$ python -q
>>> import numpy as np
>>> from numpy import linalg as LA
>>> np.set_printoptions(precision=2, suppress=True, linewidth=160)
>>> out = np.array([[1, 1], [1, -1]])
>>> rng = np.random.default_rng(52)
>>> X = np.kron(out, np.kron(out, out))[rng.permutation(8)][:4]
>>> print(X)
[[ 1  1  1  1 -1 -1 -1 -1]
 [ 1  1 -1 -1  1  1 -1 -1]
 [ 1 -1 -1  1  1 -1 -1  1]
 [ 1 -1  1 -1  1 -1  1 -1]]
>>> print(round(LA.norm(X) ** 2 / LA.norm(X, 2) ** 2, 2))
4.0
>>> print(LA.norm(X, axis=1))
[2.83 2.83 2.83 2.83]
>>> print(round(LA.norm(X, 1), 2), round(float(LA.norm(X, np.inf)), 2))
4.0 8.0
>>> data = np.load("arr.npy")
>>> print(data)
[[-1. -1.  2.]
 [-1. -1. -2.]
 [ 2. -2.  2.]]
>>> # symmetric, so the eigenvalues are real
>>> w, evecs = LA.eigh(data)
>>> print(evecs @ np.diag(w) @ evecs.T)
[[-1. -1.  2.]
 [-1. -1. -2.]
 [ 2. -2.  2.]]
>>> print(LA.eigvalsh(data @ data))
[ 4.  4. 16.]
>>> print(np.abs(evecs[:, -1]))
[0.41 0.41 0.82]
>>> print(np.abs(evecs[:, -1]).round(6).argmax())
2
>>> print(LA.svd(data, compute_uv=False))
[4. 2. 2.]
>>> w1 = np.array([[8, 1], [5, 7], [6, 6]])
>>> coef = np.array([2, 0])
>>> hid = np.maximum(data @ w1 + coef, 0)
>>> print((hid > 0).mean(axis=0))
[0.67 0.33]
>>> print(LA.matrix_rank(hid))
2
>>> cent = np.array([[-2, -2], [2, 0]])
>>> print((hid @ cent).round(6).argmax(axis=1))
[0 0 0]
>>> print(hid @ cent)
[[  6.  -2.]
 [  0.   0.]
 [-40. -40.]]
